% ipython --no-banner

In [1]: import numpy as np

In [2]: import numpy.linalg as la

In [3]: np.set_printoptions(precision=3, suppress=True, linewidth=120, legacy="1.25")

In [4]: rd = lambda a: np.round(a, 3) + 0

In [5]: mat = np.load("layer18.npy")

In [6]: rd(mat)
Out[6]: 
array([[ 0.016,  0.021,  0.   ,  0.043, -0.011,  0.064, -0.096],
       [ 0.021,  0.029,  0.   ,  0.057, -0.014,  0.086, -0.128],
       [ 0.   ,  0.   ,  0.   ,  0.   ,  0.   ,  0.   ,  0.   ],
       [ 0.043,  0.057,  0.   ,  0.114, -0.029,  0.171, -0.257],
       [-0.011, -0.014,  0.   , -0.029,  0.007, -0.043,  0.064],
       [ 0.064,  0.086,  0.   ,  0.171, -0.043,  0.257, -0.385],
       [-0.096, -0.128,  0.   , -0.257,  0.064, -0.385,  0.578]])

In [7]: # projection: eigenvalues are 0 or 1

In [8]: rk = la.matrix_rank(mat)

In [9]: rk
Out[9]: 1

In [10]: null = la.svd(mat)[2][rk:].T

In [11]: rd(null @ null.T)
Out[11]: 
array([[ 0.984, -0.021,  0.   , -0.043,  0.011, -0.064,  0.096],
       [-0.021,  0.971,  0.   , -0.057,  0.014, -0.086,  0.128],
       [ 0.   ,  0.   ,  1.   ,  0.   ,  0.   ,  0.   ,  0.   ],
       [-0.043, -0.057,  0.   ,  0.886,  0.029, -0.171,  0.257],
       [ 0.011,  0.014,  0.   ,  0.029,  0.993,  0.043, -0.064],
       [-0.064, -0.086,  0.   , -0.171,  0.043,  0.743,  0.385],
       [ 0.096,  0.128,  0.   ,  0.257, -0.064,  0.385,  0.422]])

In [12]: rd(np.abs(mat).max())
Out[12]: 0.578

In [13]: rd(mat.sum(axis=0))
Out[13]: array([ 0.037,  0.05 ,  0.   ,  0.1  , -0.025,  0.15 , -0.225])

In [14]: mat[7]
Traceback (most recent call last):
  Cell In[14], line 1
    mat[7]
IndexError: index 7 is out of bounds for axis 0 with size 7


In [15]: la.matrix_rank(mat)
Out[15]: 1

In [16]: rd(np.trace(la.pinv(mat) @ mat))
Out[16]: 1.0

In [17]: np.allclose(mat[:-1].T @ la.lstsq(mat[:-1].T, mat[-1])[0], mat[-1])
Out[17]: True

In [18]: (la.matrix_power((mat != 0) + (mat.T != 0) + np.eye(7), 7) > 0).astype(int)
Out[18]: 
array([[1, 1, 0, 1, 1, 1, 1],
       [1, 1, 0, 1, 1, 1, 1],
       [0, 0, 1, 0, 0, 0, 0],
       [1, 1, 0, 1, 1, 1, 1],
       [1, 1, 0, 1, 1, 1, 1],
       [1, 1, 0, 1, 1, 1, 1],
       [1, 1, 0, 1, 1, 1, 1]])

In [19]: rd(mat @ mat)
Out[19]: 
array([[ 0.016,  0.021,  0.   ,  0.043, -0.011,  0.064, -0.096],
       [ 0.021,  0.029,  0.   ,  0.057, -0.014,  0.086, -0.128],
       [ 0.   ,  0.   ,  0.   ,  0.   ,  0.   ,  0.   ,  0.   ],
       [ 0.043,  0.057,  0.   ,  0.114, -0.029,  0.171, -0.257],
       [-0.011, -0.014,  0.   , -0.029,  0.007, -0.043,  0.064],
       [ 0.064,  0.086,  0.   ,  0.171, -0.043,  0.257, -0.385],
       [-0.096, -0.128,  0.   , -0.257,  0.064, -0.385,  0.578]])

In [20]: (mat != 0).astype(int)
Out[20]: 
array([[1, 1, 0, 1, 1, 1, 1],
       [1, 1, 0, 1, 1, 1, 1],
       [0, 0, 0, 0, 0, 0, 0],
       [1, 1, 0, 1, 1, 1, 1],
       [1, 1, 0, 1, 1, 1, 1],
       [1, 1, 0, 1, 1, 1, 1],
       [1, 1, 0, 1, 1, 1, 1]])

In [21]: rd(np.sort(la.eigvals(mat).real))
Out[21]: array([0., 0., 0., 0., 0., 0., 1.])

In [22]: [round(float(x), 3) for x in la.svd(mat, compute_uv=False)[:3]]
Out[22]: [1.0, 0.0, 0.0]

In [23]: data = np.array([[-0.8, 0.5, 1.5, -0.5],
    ...:     [0.2, 1.4, 0.6, -0.3],
    ...:     [0.1, 2.7, -1.1, -0.3],
    ...:     [0.6, -0.3, -0.3, -0.4],
    ...:     [-0.4, -1.5, 1.3, 0.5]])

In [24]: data
Out[24]: 
array([[-0.8,  0.5,  1.5, -0.5],
       [ 0.2,  1.4,  0.6, -0.3],
       [ 0.1,  2.7, -1.1, -0.3],
       [ 0.6, -0.3, -0.3, -0.4],
       [-0.4, -1.5,  1.3,  0.5]])

In [25]: P = data @ la.solve(data.T @ data, data.T)

In [26]: rd((np.eye(5) - P) @ data)
Out[26]: 
array([[0., 0., 0., 0.],
       [0., 0., 0., 0.],
       [0., 0., 0., 0.],
       [0., 0., 0., 0.],
       [0., 0., 0., 0.]])

In [27]: rd(np.diag(P))
Out[27]: array([0.996, 0.923, 0.717, 0.747, 0.616])

In [28]: rd(P @ data[:, 1])
Out[28]: array([ 0.5,  1.4,  2.7, -0.3, -1.5])

In [29]: x = np.array([3, -1, 2, -3])

In [30]: rd(data @ np.ones(4))
Out[30]: array([ 0.7,  1.9,  1.4, -0.4, -0.1])

In [31]: data @ np.eye(4)[0]
Out[31]: array([-0.8,  0.2,  0.1,  0.6, -0.4])

In [32]: la.norm(data @ x) <= la.norm(data, 2) * la.norm(x) + 1e-9
Out[32]: True

In [33]: gram = data.T @ data

In [34]: (data @ data.T).shape
Out[34]: (5, 5)

In [35]: la.matrix_rank(gram)
Out[35]: 4

In [36]: rd(np.trace(gram)), rd((data ** 2).sum())
Out[36]: (19.49, 19.49)

In [37]: rd(la.svd(data, compute_uv=False) ** 2)
Out[37]: array([13.665,  4.929,  0.631,  0.265])

In [38]: np.allclose(gram, gram.T)
Out[38]: True

In [39]: u, v = data[1], data[0]

In [40]: rd(u @ v)
Out[40]: 1.59

In [41]: p = (u @ v) / (u @ u) * u

In [42]: la.matrix_rank(np.outer(u, v))
Out[42]: 1

In [43]: rd((v - p) @ u)
Out[43]: 0.0

In [44]: rd(p)
Out[44]: array([ 0.13 ,  0.909,  0.389, -0.195])

In [45]: J = np.array([[-2, -3, 0, 0, 0, 0],
    ...:     [1, -1, 0, 0, 0, 0],
    ...:     [2, -3, 0, 0, 0, 0],
    ...:     [0, 0, -2, -3, 0, 0],
    ...:     [0, 0, 1, -1, 0, 0],
    ...:     [0, 0, 2, -3, 0, 0],
    ...:     [0, 0, 0, 0, -2, -3],
    ...:     [0, 0, 0, 0, 1, -1],
    ...:     [0, 0, 0, 0, 2, -3]])

In [46]: M2 = J / np.sqrt((J ** 2).mean(axis=1, keepdims=True))

In [47]: la.matrix_rank(M2) == la.matrix_rank(J)
Out[47]: True

In [48]: rd(M2[0])
Out[48]: array([-1.359, -2.038,  0.   ,  0.   ,  0.   ,  0.   ])

In [49]: la.matrix_rank(J - J.mean(axis=1, keepdims=True))
Out[49]: 5

In [50]: rd(la.norm(M2, axis=1))
Out[50]: array([2.449, 2.449, 2.449, 2.449, 2.449, 2.449, 2.449, 2.449, 2.449])

In [51]: W = np.array([[7, 3, 8, 1],
    ...:     [7, 2, 3, 2],
    ...:     [9, 8, 8, 2],
    ...:     [8, 9, 3, 3],
    ...:     [1, 2, 5, 1],
    ...:     [0, 8, 2, 5]])

In [52]: beta = np.array([2, -3, 0, 3])

In [53]: H = np.maximum(J @ W + beta, 0)

In [54]: rd((H > 0).mean(axis=0))
Out[54]: array([0.444, 0.   , 0.667, 0.222])

In [55]: (H > 0).astype(int)
Out[55]: 
array([[0, 0, 0, 0],
       [1, 0, 1, 1],
       [0, 0, 1, 0],
       [0, 0, 0, 0],
       [1, 0, 1, 1],
       [0, 0, 1, 0],
       [0, 0, 0, 0],
       [1, 0, 1, 0],
       [1, 0, 1, 0]])

In [56]: basis = np.array([[-5, 0, -1], [3, 1, 5], [0, 5, 3], [1, 1, 0]])

In [57]: (H @ basis).round(6).argmax(axis=1)
Out[57]: array([0, 1, 1, 0, 1, 1, 0, 1, 1])

In [58]: W @ basis
Out[58]: 
array([[-25,  44,  32],
       [-27,  19,  12],
       [-19,  50,  55],
       [-10,  27,  46],
       [  2,  28,  24],
       [ 29,  23,  46]])

In [59]: H @ basis
Out[59]: 
array([[  0,   0,   0],
       [ -8,  27,  13],
       [  0,  35,  21],
       [  0,   0,   0],
       [-13,  27,  12],
       [  0,  35,  21],
       [  0,   0,   0],
       [-15,  15,   6],
       [-20,  20,   8]])

In [60]: x = np.array([2, 0, -1, 4, 5, 0])

In [61]: target = J @ x

In [62]: target
Out[62]: array([ -4,   2,   4, -10,  -5, -14, -10,   5,  10])

In [63]: rd(la.pinv(J) @ J)
Out[63]: 
array([[1., 0., 0., 0., 0., 0.],
       [0., 1., 0., 0., 0., 0.],
       [0., 0., 1., 0., 0., 0.],
       [0., 0., 0., 1., 0., 0.],
       [0., 0., 0., 0., 1., 0.],
       [0., 0., 0., 0., 0., 1.]])

In [64]: rd(la.solve(J.T @ J, J.T @ target))
Out[64]: array([ 2.,  0., -1.,  4.,  5.,  0.])

In [65]: rd(la.lstsq(J, target)[0])
Out[65]: array([ 2.,  0., -1.,  4.,  5.,  0.])

In [66]: rng = np.random.default_rng(4291)

In [67]: target = target + 0.3 * rng.normal(size=9)

In [68]: rd(target)
Out[68]: array([ -4.3  ,   2.78 ,   3.899,  -9.984,  -4.339, -13.784,  -9.695,   5.103,  10.415])

In [69]: beta, *_ = la.lstsq(J, target)

In [70]: rd(la.norm(target - J @ beta))
Out[70]: 0.904

In [71]: rd(J.T @ (target - J @ beta))
Out[71]: array([0., 0., 0., 0., 0., 0.])

In [72]: u = np.array([8, 3, 8])

In [73]: np.array([np.convolve(row, u, "same") for row in J])
Out[73]: 
array([[-30, -25, -24,   0,   0,   0],
       [ -5,   5,  -8,   0,   0,   0],
       [-18,   7, -24,   0,   0,   0],
       [  0, -16, -30, -25, -24,   0],
       [  0,   8,  -5,   5,  -8,   0],
       [  0,  16, -18,   7, -24,   0],
       [  0,   0,   0, -16, -30, -25],
       [  0,   0,   0,   8,  -5,   5],
       [  0,   0,   0,  16, -18,   7]])

In [74]: np.polyval(u, J[6])
Out[74]: array([ 8,  8,  8,  8, 34, 71])

In [75]: np.convolve(J[6], u)
Out[75]: array([  0,   0,   0,   0, -16, -30, -25, -24])

In [76]: P = J @ la.solve(J.T @ J, J.T)

In [77]: np.allclose(P @ P, P)
Out[77]: True

In [78]: rd(np.trace(P))
Out[78]: 6.0

In [79]: rd(P)
Out[79]: 
array([[ 0.994, -0.071,  0.029,  0.   ,  0.   ,  0.   ,  0.   ,  0.   ,  0.   ],
       [-0.071,  0.153,  0.353,  0.   ,  0.   ,  0.   ,  0.   ,  0.   ,  0.   ],
       [ 0.029,  0.353,  0.853,  0.   ,  0.   ,  0.   ,  0.   ,  0.   ,  0.   ],
       [ 0.   ,  0.   ,  0.   ,  0.994, -0.071,  0.029,  0.   ,  0.   ,  0.   ],
       [ 0.   ,  0.   ,  0.   , -0.071,  0.153,  0.353,  0.   ,  0.   ,  0.   ],
       [ 0.   ,  0.   ,  0.   ,  0.029,  0.353,  0.853,  0.   ,  0.   ,  0.   ],
       [ 0.   ,  0.   ,  0.   ,  0.   ,  0.   ,  0.   ,  0.994, -0.071,  0.029],
       [ 0.   ,  0.   ,  0.   ,  0.   ,  0.   ,  0.   , -0.071,  0.153,  0.353],
       [ 0.   ,  0.   ,  0.   ,  0.   ,  0.   ,  0.   ,  0.029,  0.353,  0.853]])

In [80]: rd(la.eigvalsh(P))
Out[80]: array([0., 0., 0., 1., 1., 1., 1., 1., 1.])

In [81]: la.matrix_rank(np.eye(9) - P)
Out[81]: 3

In [82]: rd(np.diag(P))
Out[82]: array([0.994, 0.153, 0.853, 0.994, 0.153, 0.853, 0.994, 0.153, 0.853])

In [83]: rd(P @ J[:, 2])
Out[83]: array([ 0.,  0.,  0., -2.,  1.,  2.,  0.,  0.,  0.])
